$ ipython --no-banner

In [1]: import numpy as np

In [2]: np.set_printoptions(precision=2, suppress=True, linewidth=140, floatmode="fixed")

In [3]: F = np.array([[0, -3], [-3, 0]])

In [4]: # symmetric, so the eigenvalues are real

In [5]: x = np.array([1, 0])

In [6]: a = np.maximum(F @ x, 0)

In [7]: a
Out[7]: array([0, 0])

In [8]: np.flatnonzero(a > 1e-9)
Out[8]: array([], dtype=int64)

In [9]: np.maximum(F @ x, 0) - np.maximum(-F @ x, 0)
Out[9]: array([ 0, -3])

In [10]: np.maximum(F @ (3 * x), 0)
Out[10]: array([0, 0])

In [11]: np.tanh(F @ x)
Out[11]: array([ 0.00, -1.00])

In [12]: ev, V = np.linalg.eigh(F)

In [13]: x = np.array([3, -5])

In [14]: x @ F @ x
Out[14]: np.int64(90)

In [15]: (np.sign(V[:, -1].round(6)) == np.sign(V[0, -1].round(6))).astype(int)
Out[15]: array([1, 0])

In [16]: np.linalg.eigvalsh(F[1:, 1:])
Out[16]: array([0.00])

In [17]: round(x @ F @ x / (x @ x), 2), ev[0], ev[-1]
Out[17]: (np.float64(2.65), np.float64(-3.0), np.float64(3.0))

In [18]: X = np.vander(np.arange(5) - 2, 3, increasing=True)

In [19]: X
Out[19]: 
array([[ 1, -2,  4],
       [ 1, -1,  1],
       [ 1,  0,  0],
       [ 1,  1,  1],
       [ 1,  2,  4]])

In [20]: x = np.array([-1, 0, -2])

In [21]: rhs = X @ x

In [22]: rhs
Out[22]: array([-9, -3, -1, -3, -9])

In [23]: np.round(np.linalg.pinv(X) @ X, 2) + 0
Out[23]: 
array([[1.00, 0.00, 0.00],
       [0.00, 1.00, 0.00],
       [0.00, 0.00, 1.00]])

In [24]: rng = np.random.default_rng(434)

In [25]: rhs = rhs + 0.1 * rng.normal(size=5)

In [26]: rhs
Out[26]: array([-9.16, -2.91, -1.23, -3.17, -8.99])

In [27]: beta, *_ = np.linalg.lstsq(X, rhs)

In [28]: [round(float(np.linalg.norm(np.linalg.solve(X.T @ X + lam * np.eye(3), X.T @ rhs))), 2) for lam in (0, 1, 10, 100)]
Out[28]: [2.28, 2.19, 1.76, 0.6]

In [29]: round(np.linalg.norm(rhs - X @ beta), 2)
Out[29]: np.float64(0.26)

In [30]: np.round(X.T @ (rhs - X @ beta), 2) + 0
Out[30]: array([0.00, 0.00, 0.00])

In [31]: beta.round()
Out[31]: array([-1.00,  0.00, -2.00])

In [32]: m1 = np.load("arr.npy")

In [33]: m1
Out[33]: 
array([[ -0.65,   0.79, -11.50],
       [ -2.22,  -0.76,   0.39],
       [ -3.56,   5.16,  -4.40],
       [ -0.06,   1.07,   1.47],
       [  3.88,   2.20,  -8.41],
       [ -1.18,  -2.11,  -1.32],
       [ -0.65,   0.19,   4.44],
       [ -4.14,   1.34,   3.27],
       [  2.73,  -2.92,   3.45],
       [  3.67,  -1.28,  -1.70],
       [ -3.05,  -0.15,   6.40],
       [ -3.11,   0.36,  -7.34],
       [  0.13,  -0.64,  -3.52],
       [ -5.71,   0.99,  -4.91],
       [  0.57,  -0.10,   3.78],
       [  2.97,  -1.04,  -2.86],
       [ -3.14,  -1.42,   0.48],
       [  0.02,  -2.19,  -1.51],
       [  1.61,   0.25,  -0.78],
       [ -3.26,  -2.38,  -2.28],
       [ -0.67,   1.27,  -2.26],
       [ -0.63,  -0.35,  -6.07],
       [  8.83,  -3.09,   2.84],
       [ -1.26,   0.42,  -2.78],
       [ -2.01,  -0.04,   2.05],
       [  0.40,  -3.12,   2.28]])

In [34]: cen = m1 - m1.mean(axis=0)

In [35]: V = np.linalg.svd(cen)[2][:2]

In [36]: B = cen - cen @ V.T @ V

In [37]: np.round(np.linalg.norm(B) / np.linalg.norm(cen), 2)
Out[37]: np.float64(0.27)

In [38]: mat = np.eye(5, dtype=int)[rng.permutation(5)]

In [39]: mat
Out[39]: 
array([[0, 1, 0, 0, 0],
       [0, 0, 0, 1, 0],
       [1, 0, 0, 0, 0],
       [0, 0, 0, 0, 1],
       [0, 0, 1, 0, 0]])

In [40]: # row-stochastic, so 1 is an eigenvalue

In [41]: f = np.array([0, 2, 3, 3, 0])

In [42]: B = mat + np.outer(f, np.eye(5)[0])

In [43]: np.linalg.matrix_rank(np.linalg.inv(B) - np.linalg.inv(mat), tol=1e-8)
Out[43]: np.int64(1)

In [44]: np.linalg.matrix_rank(B - mat)
Out[44]: np.int64(1)

In [45]: np.round(np.linalg.det(B) / np.linalg.det(mat), 2), np.round(1 + np.linalg.solve(mat, f)[0], 2)
Out[45]: (np.float64(4.0), np.float64(4.0))

In [46]: J = np.array([[3, 0, 1, 3], [0, 2, 0, 2], [1, 0, 1, 1]])

In [47]: J[2] = J[0]

In [48]: J
Out[48]: 
array([[3, 0, 1, 3],
       [0, 2, 0, 2],
       [3, 0, 1, 3]])

In [49]: np.linalg.cond(J) > 100
Out[49]: np.True_

In [50]: np.argsort(-np.linalg.norm(J, axis=0).round(6), kind="stable")[:3]
Out[50]: array([3, 0, 1])

In [51]: np.linalg.matrix_rank(J, rtol=0.1)
Out[51]: np.int64(2)

In [52]: [round(float(x), 2) for x in np.linalg.svd(J, compute_uv=False)[:3]]
Out[52]: [6.34, 2.4, 0.0]

In [53]: np.unique(J.round(6), axis=0).shape
Out[53]: (2, 4)

In [54]: K = np.loadtxt("out16.csv", delimiter=",")

In [55]: K
Out[55]: 
array([[ 6.46,  2.18, -2.66,  2.83, -7.08],
       [ 5.40,  4.29, -2.32,  2.27, -6.75],
       [ 6.57,  3.31, -2.55,  1.99, -5.81],
       [ 4.12,  1.90, -1.67,  1.55, -5.70],
       [ 4.78,  1.90, -0.99,  2.95, -6.09],
       [ 6.87,  2.64, -0.95,  1.15, -5.55],
       [ 4.42,  2.28, -2.06,  1.28, -8.66],
       [ 6.44,  2.77, -2.07,  1.53, -7.27],
       [ 7.28,  3.25,  2.46,  2.57,  3.98],
       [ 5.51,  2.26, -1.77,  1.49, -7.29]])

In [56]: x = np.array([3, -4, 1, 5, 4])

In [57]: rhs = K @ x

In [58]: rhs
Out[58]: array([ -6.17, -18.93,  -9.37, -11.96,  -3.86,  -7.35, -26.16, -15.26,  40.07, -15.99])

In [59]: np.round(np.linalg.pinv(K) @ K, 2) + 0
Out[59]: 
array([[1.00, 0.00, 0.00, 0.00, 0.00],
       [0.00, 1.00, 0.00, 0.00, 0.00],
       [0.00, 0.00, 1.00, 0.00, 0.00],
       [0.00, 0.00, 0.00, 1.00, 0.00],
       [0.00, 0.00, 0.00, 0.00, 1.00]])

In [60]: np.linalg.solve(K.T @ K, K.T @ rhs)
Out[60]: array([ 3.00, -4.00,  1.00,  5.00,  4.00])

In [61]: rhs = rhs + 0.05 * rng.normal(size=10)

In [62]: rhs
Out[62]: array([ -6.10, -19.00,  -9.45, -11.98,  -3.85,  -7.44, -26.17, -15.28,  40.08, -15.96])

In [63]: beta, *_ = np.linalg.lstsq(K, rhs)

In [64]: round(np.linalg.norm(rhs - K @ beta), 2)
Out[64]: np.float64(0.1)

In [65]: np.round(K.T @ (rhs - K @ beta), 2) + 0
Out[65]: array([0.00, 0.00, 0.00, 0.00, 0.00])

In [66]: Q, V = np.linalg.qr(K[:, :2])[0], np.linalg.qr(K[:, 2:])[0]

In [67]: sig = np.linalg.svd(Q.T @ V, compute_uv=False)

In [68]: np.degrees(np.arccos(sig.clip(0, 1)))
Out[68]: array([16.68, 74.36])

In [69]: np.round(np.linalg.norm(Q @ Q.T - V @ V.T, 2), 2)
Out[69]: np.float64(1.0)
